$ python3 -q
>>> import numpy as np
>>> np.set_printoptions(suppress=True, linewidth=120)
>>> E = np.load("layer2.npy")
>>> print(E)
[[ 0  6  0  0]
 [ 2  0  2  0]
 [ 7  0  0  0]
 [ 2  0  0 11]
 [ 1  0  0  0]
 [ 0  7  0  0]
 [ 7  0  2  0]
 [ 0  5  0  0]
 [ 5  0  5  0]
 [12  0  2  0]
 [13  0  5  0]
 [ 3  1  2  0]
 [ 9  0  5  0]
 [ 0  0  0  1]
 [ 0  3  0  0]
 [ 0  4  0  0]
 [ 8  0  4  0]
 [ 0  2  0  1]
 [ 6  0  0  0]
 [12  0  3  0]
 [ 0  4  0  4]
 [12  0  6  0]
 [ 0  6  0  0]
 [ 0  5  0  1]
 [ 6  0  3  0]
 [ 1  0  0  0]
 [ 7  0  0  0]
 [ 0  3  0  0]
 [12  0  7  0]
 [ 8  0  0  0]
 [13  0  8  0]
 [ 3  0  0  0]
 [ 0  7  0  2]
 [ 5  0  0  0]]
>>> x0 = np.array([4, 1, 4, 5])
>>> y = E @ x0
>>> print(np.round(np.linalg.pinv(E) @ E, 1) + 0)
[[1. 0. 0. 0.]
 [0. 1. 0. 0.]
 [0. 0. 1. 0.]
 [0. 0. 0. 1.]]
>>> rng = np.random.default_rng(257)
>>> y = y + 0.1 * rng.normal(size=34)
>>> y.round(1)
array([ 6. , 15.9, 28. , 63.2,  4.1,  7. , 36.1,  4.9, 39.9, 55.9, 71.9, 21. , 56. ,  4.8,  2.9,  4. , 48. ,  7.1,
       23.9, 60. , 24. , 72. ,  6.1, 10. , 36. ,  4. , 28. ,  3.2, 76. , 31.8, 84. , 12. , 17. , 20. ])
>>> coef, *_ = np.linalg.lstsq(E, y)
>>> np.round(E.T @ (y - E @ coef), 1) + 0
array([0., 0., 0., 0.])
>>> np.round(np.linalg.norm(y - E @ coef), 1)
np.float64(0.4)
>>> coef.round()
array([4., 1., 4., 5.])
>>> Uu, sig, Vh = np.linalg.svd(E, full_matrices=False)
>>> np.round(Vh @ Vh.T, 1) + 0
array([[1., 0., 0., 0.],
       [0., 1., 0., 0.],
       [0., 0., 1., 0.],
       [0., 0., 0., 1.]])
>>> np.round(np.abs(Vh[0]), 1) + 0
array([0.9, 0. , 0.4, 0. ])
>>> np.allclose(Uu * sig @ Vh, E)
True
>>> np.round(Uu.T @ E @ Vh.T, 1) + 0
array([[40.3,  0. ,  0. ,  0. ],
       [ 0. , 16.9,  0. ,  0. ],
       [ 0. ,  0. , 11.6,  0. ],
       [ 0. ,  0. ,  0. ,  8.1]])
>>> print(np.abs(Uu[:, 0]).round(6).argmax())
30
>>> np.round(np.cumsum(sig ** 2) / np.sum(sig ** 2), 1)
array([0.8, 0.9, 1. , 1. ])
>>> print(Uu.shape, sig.shape, Vh.shape)
(34, 4) (4,) (4, 4)
>>> (sig > 1e-8).sum()
np.int64(4)
>>> Q, R = np.linalg.qr(E)
>>> np.round(Q @ R, 1) + 0
array([[ 0.,  6.,  0.,  0.],
       [ 2.,  0.,  2.,  0.],
       [ 7.,  0.,  0.,  0.],
       [ 2.,  0.,  0., 11.],
       [ 1.,  0.,  0.,  0.],
       [ 0.,  7.,  0.,  0.],
       [ 7.,  0.,  2.,  0.],
       [ 0.,  5.,  0.,  0.],
       [ 5.,  0.,  5.,  0.],
       [12.,  0.,  2.,  0.],
       [13.,  0.,  5.,  0.],
       [ 3.,  1.,  2.,  0.],
       [ 9.,  0.,  5.,  0.],
       [ 0.,  0.,  0.,  1.],
       [ 0.,  3.,  0.,  0.],
       [ 0.,  4.,  0.,  0.],
       [ 8.,  0.,  4.,  0.],
       [ 0.,  2.,  0.,  1.],
       [ 6.,  0.,  0.,  0.],
       [12.,  0.,  3.,  0.],
       [ 0.,  4.,  0.,  4.],
       [12.,  0.,  6.,  0.],
       [ 0.,  6.,  0.,  0.],
       [ 0.,  5.,  0.,  1.],
       [ 6.,  0.,  3.,  0.],
       [ 1.,  0.,  0.,  0.],
       [ 7.,  0.,  0.,  0.],
       [ 0.,  3.,  0.,  0.],
       [12.,  0.,  7.,  0.],
       [ 8.,  0.,  0.,  0.],
       [13.,  0.,  8.,  0.],
       [ 3.,  0.,  0.,  0.],
       [ 0.,  7.,  0.,  2.],
       [ 5.,  0.,  0.,  0.]])
>>> np.round(abs(R[0, 0]), 1), round(np.linalg.norm(E[:, 0]), 1)
(np.float64(37.7), np.float64(37.7))
>>> np.round(Q.T @ Q, 1) + 0
array([[1., 0., 0., 0.],
       [0., 1., 0., 0.],
       [0., 0., 1., 0.],
       [0., 0., 0., 1.]])
>>> d = np.linalg.norm(E[:, None] - E[None], axis=-1)
>>> d.mean(axis=1).argmax()
np.int64(3)
>>> np.linalg.matrix_rank(d ** 2)
np.int64(6)
>>> np.unravel_index(d.round(6).argmax(), d.shape)
(np.int64(3), np.int64(30))
>>> (d + 1e9 * np.eye(34)).round(6).argmin(axis=1)
array([22, 11, 26, 20, 25,  0, 24,  0, 24, 19, 21,  1, 16,  4, 27,  7, 12, 14,  2,  9, 23, 28,  0,  7,  6,  4,  2, 14,
       21,  2, 28,  4,  5, 18])
>>> th = np.radians(173)
>>> R = np.eye(4)
>>> R[2, 2] = R[3, 3] = np.cos(th)
>>> R[2, 3], R[3, 2] = -np.sin(th), np.sin(th)
>>> R.round(1)
array([[ 1. ,  0. ,  0. ,  0. ],
       [ 0. ,  1. ,  0. ,  0. ],
       [ 0. ,  0. , -1. , -0.1],
       [ 0. ,  0. ,  0.1, -1. ]])
>>> M2 = E @ R.T
>>> print(np.round(np.linalg.svd(E, compute_uv=False), 1), np.round(np.linalg.svd(M2, compute_uv=False), 1))
[40.3 16.9 11.6  8.1] [40.3 16.9 11.6  8.1]
